>>> import numpy as np
>>> np.set_printoptions(suppress=True, linewidth=140)
>>> rd = lambda a: np.round(a, 2) + 0
>>> feats = np.load("m.npy")
>>> feats
array([[4, 4, 4, 4, 4, 4],
       [1, 2, 1, 2, 1, 2],
       [4, 1, 4, 1, 4, 1],
       [4, 4, 4, 4, 4, 4],
       [1, 2, 1, 2, 1, 2],
       [4, 1, 4, 1, 4, 1]])
>>> # column 2 repeats column 0
>>> np.argsort(-np.linalg.norm(feats, axis=0).round(6), kind="stable")[:3]
array([0, 2, 4])
>>> [round(float(x), 2) for x in np.linalg.svd(feats, compute_uv=False)[:3]]
[17.29, 5.02, 0.0]
>>> np.linalg.cond(feats) > 100
np.True_
>>> E = np.load("sample12.npy")
>>> E
array([[2, 0, 0, 0, 0, 0, 0],
       [0, 2, 0, 0, 0, 0, 0],
       [0, 0, 0, 0, 0, 0, 0],
       [0, 0, 0, 2, 0, 0, 0],
       [0, 0, 0, 0, 0, 0, 0],
       [0, 0, 0, 0, 0, 1, 0],
       [0, 0, 0, 0, 0, 0, 2]])
>>> # rank 5
>>> ev, evecs = np.linalg.eigh(E)
>>> rd(np.linalg.eigvalsh(E + -3 * np.eye(7)))
array([-3., -3., -2., -1., -1., -1., -1.])
>>> rd(np.linalg.eigvalsh(E @ E))
array([0., 0., 1., 4., 4., 4., 4.])
>>> (ev > 1e-8).sum(), (ev < -1e-8).sum()
(np.int64(5), np.int64(0))
>>> rd(np.sort(np.linalg.eigvals(E)))
array([0., 0., 1., 2., 2., 2., 2.])
>>> np.prod(np.diag(E)), rd(np.linalg.det(E))
(np.int64(0), np.float64(0.0))
>>> X = np.array([[-7.0, 0.0, 5.0, -5.0],
...     [10.0, 8.0, 5.0, 0.0],
...     [0.0, -10.0, -17.0, 10.0],
...     [10.0, -10.0, -25.0, 18.0]])
>>> O = X.astype(float).copy()
>>> for j in range(4):
...     O[:, j] -= O[:, :j] @ (O[:, :j].T @ O[:, j])
...     O[:, j] /= np.linalg.norm(O[:, j])
... 
>>> rd(O.T @ X)
array([[ 15.78,  -1.27, -14.89,  13.63],
       [  0.  ,  16.2 ,  27.23, -16.22],
       [  0.  ,   0.  ,   0.78,  -0.51],
       [  0.  ,   0.  ,   0.  ,   0.18]])
>>> rd(O)
array([[-0.44, -0.03, -0.84,  0.3 ],
       [ 0.63,  0.54, -0.46, -0.3 ],
       [ 0.  , -0.62, -0.24, -0.75],
       [ 0.63, -0.57, -0.13,  0.51]])
>>> other = np.array([[2, 1, 2], [2, 3, 2], [3, 1, 0], [2, 1, 1]])
>>> np.einsum("ik,kj->ij", X, other)
array([[ -9.,  -7., -19.],
       [ 51.,  39.,  36.],
       [-51., -37., -10.],
       [-39., -27.,  18.]])
>>> np.einsum("ik,kj->ji", X, other)
array([[ -9.,  51., -51., -39.],
       [ -7.,  39., -37., -27.],
       [-19.,  36., -10.,  18.]])
>>> np.einsum("ij->j", X)
array([ 13., -12., -32.,  23.])
>>> other = X / np.sqrt((X ** 2).mean(axis=1, keepdims=True))
>>> rd(other[1])
array([1.45, 1.16, 0.73, 0.  ])
>>> rd(np.linalg.norm(other, axis=1))
array([2., 2., 2., 2.])
>>> O, evecs = np.linalg.qr(X[:, :2])[0], np.linalg.qr(X[:, 2:])[0]
>>> sig = np.linalg.svd(O.T @ evecs, compute_uv=False)
>>> rd(np.degrees(np.arccos(sig.clip(0, 1))))
array([1.44, 2.49])
>>> O, _ = np.linalg.qr(np.array([[0.7, -1.2, -2.1],
...     [2.0, 1.0, 0.1],
...     [-1.4, -1.2, 0.0],
...     [-2.4, -0.5, 1.1],
...     [0.8, 1.5, -1.6],
...     [0.7, 0.9, -1.0],
...     [0.4, -0.2, -1.5],
...     [-1.0, -0.4, 0.3],
...     [0.1, 0.5, 1.2]]))
>>> F = O @ O.T
>>> rd(F)
array([[ 0.61, -0.06,  0.16, -0.25, -0.1 , -0.03,  0.27, -0.04, -0.26],
       [-0.06,  0.38, -0.25, -0.34, -0.05,  0.01, -0.08, -0.16,  0.14],
       [ 0.16, -0.25,  0.22,  0.18, -0.14, -0.1 ,  0.05,  0.1 , -0.11],
       [-0.25, -0.34,  0.18,  0.46,  0.05, -0.02, -0.07,  0.17,  0.  ],
       [-0.1 , -0.05, -0.14,  0.05,  0.68,  0.38,  0.17, -0.01, -0.1 ],
       [-0.03,  0.01, -0.1 , -0.02,  0.38,  0.21,  0.1 , -0.03, -0.05],
       [ 0.27, -0.08,  0.05, -0.07,  0.17,  0.1 ,  0.19, -0.01, -0.16],
       [-0.04, -0.16,  0.1 ,  0.17, -0.01, -0.03, -0.01,  0.07, -0.02],
       [-0.26,  0.14, -0.11,  0.  , -0.1 , -0.05, -0.16, -0.02,  0.16]])
>>> rd(np.trace(F))
np.float64(3.0)
>>> rd(np.abs(np.linalg.eigvals(F)).max())
np.float64(1.0)
>>> rd(np.linalg.matrix_power(F, 4))
array([[ 0.61, -0.06,  0.16, -0.25, -0.1 , -0.03,  0.27, -0.04, -0.26],
       [-0.06,  0.38, -0.25, -0.34, -0.05,  0.01, -0.08, -0.16,  0.14],
       [ 0.16, -0.25,  0.22,  0.18, -0.14, -0.1 ,  0.05,  0.1 , -0.11],
       [-0.25, -0.34,  0.18,  0.46,  0.05, -0.02, -0.07,  0.17,  0.  ],
       [-0.1 , -0.05, -0.14,  0.05,  0.68,  0.38,  0.17, -0.01, -0.1 ],
       [-0.03,  0.01, -0.1 , -0.02,  0.38,  0.21,  0.1 , -0.03, -0.05],
       [ 0.27, -0.08,  0.05, -0.07,  0.17,  0.1 ,  0.19, -0.01, -0.16],
       [-0.04, -0.16,  0.1 ,  0.17, -0.01, -0.03, -0.01,  0.07, -0.02],
       [-0.26,  0.14, -0.11,  0.  , -0.1 , -0.05, -0.16, -0.02,  0.16]])
